% python3 -q
>>> import numpy as np
>>> import numpy.linalg as la
>>> np.set_printoptions(precision=1, suppress=True, linewidth=200)
>>> X = np.array([[-1.5, 0.3, -1.1, 1.1],
...     [-7.0, -8.5, -2.0, -4.0],
...     [-0.1, -0.1, 1.9, -0.5],
...     [-1.2, -2.2, -0.9, 0.8],
...     [0.1, -0.9, -1.1, 0.7],
...     [1.1, -1.1, -0.3, -2.7],
...     [0.2, -0.7, -3.1, 1.6],
...     [0.4, -2.0, -0.4, 1.6],
...     [1.6, -1.7, 0.0, 0.2],
...     [0.1, 0.4, -0.3, -0.2],
...     [0.9, -1.0, -1.6, 0.9],
...     [-0.4, 0.2, -1.2, 0.7]])
>>> cen = X - X.mean(axis=0)
>>> V = la.svd(cen)[2][:1]
>>> out = cen - cen @ V.T @ V
>>> round(la.norm(out) / la.norm(cen), 1)
np.float64(0.5)
>>> out.std(axis=0)
array([0.8, 0.7, 1.1, 1.1])
>>> d = la.norm(X[:, None] - X[None], axis=-1)
>>> d[1]
array([11.6,  0. , 12.1,  9.9, 11.4, 11.2, 12.1, 11.4, 11.9, 12.1, 12. , 11.9])
>>> np.flatnonzero(d[1] < d.mean() / 2)
array([1])
>>> d.shape
(12, 12)
>>> d[1].round(6).argsort(kind="stable")[:4]
array([1, 3, 5, 7])
>>> print(d.mean(axis=1).argmax())
1
>>> la.norm(X - X.mean(axis=0), axis=1)
array([ 2.3, 10.5,  3.1,  1.3,  1.1,  3.2,  2.9,  1.9,  2.3,  2. ,  1.9,  1.8])
>>> np.unravel_index(d.round(6).argmax(), d.shape)
(np.int64(1), np.int64(9))
>>> u = np.array([3, 2])
>>> np.cross(X[3, :3], X[5, :3])
array([-0.3, -1.4,  3.7])
>>> np.polyval(u, X[3])
array([-1.6, -4.6, -0.7,  4.4])
>>> print(np.correlate(X[3], X[5], "full"))
[ 3.2  6.3  4.4 -0.8 -1.7 -1.9  0.9]
>>> out = np.c_[X[:, :1] @ np.array([[-3]]), np.array([3, 0, 1, -6, 1, 5, -9, -1, -5, -4, 2, 1])]
>>> out
array([[ 4.5,  3. ],
       [21. ,  0. ],
       [ 0.3,  1. ],
       [ 3.6, -6. ],
       [-0.3,  1. ],
       [-3.3,  5. ],
       [-0.6, -9. ],
       [-1.2, -1. ],
       [-4.8, -5. ],
       [-0.3, -4. ],
       [-2.7,  2. ],
       [ 1.2,  1. ]])
>>> la.matrix_rank(np.c_[X, out])
np.int64(5)
>>> print(la.matrix_rank(out))
2
>>> print(np.round(la.lstsq(X, out[:, 0])[0], 1) + 0)
[-3.  0.  0.  0.]
>>> K = np.loadtxt("layer6.csv", delimiter=",")
>>> print(K)
[[ 1. 10. 14. 17. 12. 14.]
 [ 3.  6.  6. 13.  2.  2.]
 [ 6.  2.  6.  4.  0.  0.]
 [ 2.  4.  7.  6.  0.  0.]
 [ 0.  4. 12. 10.  4.  4.]
 [ 0.  0.  3.  9.  0.  0.]
 [ 0.  0.  5.  5.  0.  0.]
 [ 0.  1.  8. 12.  5.  8.]
 [ 3. 11. 12. 14.  6.  6.]
 [ 0.  0.  7.  6.  0.  0.]
 [ 0.  0.  7.  5.  0.  0.]
 [ 0. 12. 11. 18.  9.  6.]
 [ 5.  4.  4.  4.  0.  0.]
 [ 4. 19. 15. 16.  7.  4.]
 [ 7.  7. 10.  4.  0.  0.]
 [ 0.  2.  1.  8.  0.  0.]
 [ 0.  0.  2. 10.  0.  2.]
 [ 0.  0.  1.  6.  0.  0.]
 [ 0.  0.  3.  1.  0.  0.]
 [ 5.  4.  7.  5.  0.  0.]
 [ 7.  7.  6. 10.  0.  0.]
 [ 0.  0.  1.  0.  0.  0.]
 [ 5.  0.  8.  1.  0.  0.]
 [ 6. 12.  9. 14.  3.  2.]
 [ 9.  9. 10. 11.  2.  4.]
 [ 6. 10.  7. 13.  1.  0.]
 [10.  7. 11.  7.  0.  2.]
 [ 0.  0.  2.  5.  0.  0.]]
>>> C2 = np.cov(K, rowvar=False)
>>> print(np.median(K, axis=0))
[1.5 4.  7.  7.5 0.  0. ]
>>> print(K.std(axis=0))
[3.2 5.  3.9 4.9 3.1 3.2]
>>> np.argwhere(np.triu(np.abs(np.corrcoef(K.T)) > 0.8, 1))
array([[4, 5]])
>>> out = K / la.norm(K, axis=1, keepdims=True)
>>> C2 = out @ out.T
>>> (C2 - 2 * np.eye(28)).round(6).argmax(axis=1)
array([11, 23, 26, 19,  8, 27,  9,  0, 11,  6,  9,  8, 26,  8, 26, 17, 17,  5, 10, 26, 25, 18,  2, 25, 23, 23, 19,  5])
>>> np.argwhere(np.triu(np.abs(C2) > 0.95, 1))
array([[ 0,  8],
       [ 0, 11],
       [ 1, 23],
       [ 1, 25],
       [ 2, 12],
       [ 2, 19],
       [ 2, 26],
       [ 3, 19],
       [ 5, 15],
       [ 5, 16],
       [ 5, 17],
       [ 5, 27],
       [ 6,  9],
       [ 6, 10],
       [ 8, 11],
       [ 8, 13],
       [ 8, 23],
       [ 9, 10],
       [10, 18],
       [11, 13],
       [12, 14],
       [12, 19],
       [12, 20],
       [12, 24],
       [12, 26],
       [13, 23],
       [14, 19],
       [14, 26],
       [15, 17],
       [16, 17],
       [16, 27],
       [17, 27],
       [19, 24],
       [19, 26],
       [20, 23],
       [20, 24],
       [20, 25],
       [23, 24],
       [23, 25],
       [24, 26]])
>>> W0 = np.loadtxt("m.csv", delimiter=",")
>>> W0
array([[  39.,   19.,   12.,   20.,   16.],
       [ 155.,   77.,  112.,   46.,   49.],
       [ -10.,  -29.,  -49.,  -30.,  -28.],
       [  29.,   18.,   38.,   40.,   -5.],
       [ -36.,   -1.,  -21.,   12.,   17.],
       [ -30.,   -5.,   -3.,    0.,    1.],
       [-133.,  -98., -143.,  -32.,  -99.],
       [ -77.,  -31.,  -36.,  -18.,  -19.]])
>>> Uu, sigma, Vh = la.svd(W0)
>>> V = Vh[:(sigma > 1e-8).sum()]
>>> rng = np.random.default_rng(902)
>>> x0 = W0[6] + 2 * W0[1] + rng.integers(2) * np.eye(5)[0]
>>> x0
array([178.,  56.,  81.,  60.,  -1.])
>>> print(la.matrix_rank(np.vstack([W0, x0])))
5
>>> np.round(V.T @ V, 1) + 0
array([[ 1. ,  0.1,  0. ,  0. , -0.1],
       [ 0.1,  0.2,  0.2,  0.1,  0.3],
       [ 0. ,  0.2,  1. ,  0. , -0.1],
       [ 0. ,  0.1,  0. ,  1. , -0.1],
       [-0.1,  0.3, -0.1, -0.1,  0.9]])
>>> A = np.load("test10.npy")
>>> A
array([[1, 2, 2],
       [0, 0, 0],
       [0, 0, 0],
       [1, 2, 2],
       [3, 3, 4],
       [1, 2, 2],
       [0, 0, 0],
       [2, 4, 3],
       [2, 1, 2],
       [0, 0, 0],
       [2, 1, 2],
       [2, 4, 3],
       [1, 2, 2],
       [2, 1, 2],
       [2, 4, 3],
       [1, 2, 2],
       [2, 4, 3],
       [0, 0, 0],
       [3, 3, 4],
       [2, 1, 2],
       [0, 0, 0],
       [0, 0, 0],
       [2, 1, 2],
       [0, 0, 0],
       [1, 2, 1],
       [0, 0, 0],
       [2, 1, 2],
       [0, 0, 0],
       [0, 0, 0]])
>>> C2 = np.cov(A, rowvar=False)
>>> np.median(A, axis=0)
array([1., 1., 2.])
>>> A.std(axis=0)
array([1. , 1.4, 1.3])
>>> np.polyfit(A[:, 0], A[:, 2], 1)
array([1.2, 0.1])
>>> Z = np.sign(np.array([[2, 2, 2, 1], [5, 2, 2, 0], [1, 2, 1, 1], [5, 4, 3, 2]]))
>>> out = (np.tril(Z, -1) + np.eye(4)) @ (np.triu(Z, 1) + np.eye(4))
>>> vals = np.array([0, 4, 3, 7])
>>> data = np.rint(out * vals @ la.inv(out)) + 0
>>> data
array([[ -4.,   5.,  -9.,   8.],
       [ -8.,  10., -11.,   9.],
       [ -8.,   7., -12.,  13.],
       [ -8.,   7., -19.,  20.]])
>>> u, v = data[1], data[3]
>>> u @ v
np.float64(523.0)
>>> u @ u
np.float64(366.0)
>>> pr = (u @ v) / (u @ u) * u
>>> pr
array([-11.4,  14.3, -15.7,  12.9])
>>> la.matrix_rank(np.outer(u, v))
np.int64(1)
>>> print(round(float((v - pr) @ u), 1))
0.0
>>> out = np.array([[1, 0, 3], [4, -3, 5]])
>>> Z = np.kron(out, data)
>>> Z
array([[ -4.,   5.,  -9.,   8.,  -0.,   0.,  -0.,   0., -12.,  15., -27.,  24.],
       [ -8.,  10., -11.,   9.,  -0.,   0.,  -0.,   0., -24.,  30., -33.,  27.],
       [ -8.,   7., -12.,  13.,  -0.,   0.,  -0.,   0., -24.,  21., -36.,  39.],
       [ -8.,   7., -19.,  20.,  -0.,   0.,  -0.,   0., -24.,  21., -57.,  60.],
       [-16.,  20., -36.,  32.,  12., -15.,  27., -24., -20.,  25., -45.,  40.],
       [-32.,  40., -44.,  36.,  24., -30.,  33., -27., -40.,  50., -55.,  45.],
       [-32.,  28., -48.,  52.,  24., -21.,  36., -39., -40.,  35., -60.,  65.],
       [-32.,  28., -76.,  80.,  24., -21.,  57., -60., -40.,  35., -95., 100.]])
>>> la.matrix_rank(Z)
np.int64(6)
>>> J = np.load("sample15.npy")
>>> J
array([[1., 1., 2., 0., 0., 0.],
       [1., 1., 2., 0., 0., 0.],
       [2., 2., 0., 0., 0., 0.],
       [0., 0., 0., 3., 2., 2.],
       [0., 0., 0., 3., 3., 5.],
       [0., 0., 0., 1., 1., 4.]])
>>> out = J + rng.integers(-2, 3, (6, 5)) @ rng.integers(-2, 3, (5, 6))
>>> out
array([[ 0., -8.,  0., -2.,  1.,  2.],
       [ 1.,  3.,  8., -6.,  1., -4.],
       [ 0.,  8.,  5., -1., -4., -8.],
       [-6.,  0.,  3., -2.,  4.,  2.],
       [ 2.,  5.,  0.,  6.,  2.,  5.],
       [ 5., -6., -9.,  7.,  4., 14.]])
>>> la.matrix_rank(out - J, tol=1e-8)
np.int64(5)
>>> np.round(la.svd(out - J, compute_uv=False), 1) + 0
array([23. , 12.4,  5.5,  4.7,  0.4,  0. ])
>>> np.round(J @ la.pinv(J) @ J, 1) + 0
array([[1., 1., 2., 0., 0., 0.],
       [1., 1., 2., 0., 0., 0.],
       [2., 2., 0., 0., 0., 0.],
       [0., 0., 0., 3., 2., 2.],
       [0., 0., 0., 3., 3., 5.],
       [0., 0., 0., 1., 1., 4.]])
>>> np.abs(np.diag(la.qr(J)[1])) > 1e-9
array([ True, False,  True,  True,  True,  True])
>>> la.lstsq(J[:-1].T, J[-1])[2]
np.int32(4)
>>> print(round(float(np.trace(la.pinv(J) @ J)), 1))
5.0
>>> z = rng.permutation(6)
>>> print(z)
[0 3 1 2 5 4]
>>> out = J[z][:, z]
>>> out
array([[1., 0., 1., 2., 0., 0.],
       [0., 3., 0., 0., 2., 2.],
       [1., 0., 1., 2., 0., 0.],
       [2., 0., 2., 0., 0., 0.],
       [0., 1., 0., 0., 4., 1.],
       [0., 3., 0., 0., 5., 3.]])
>>> np.trace(out)
np.float64(12.0)
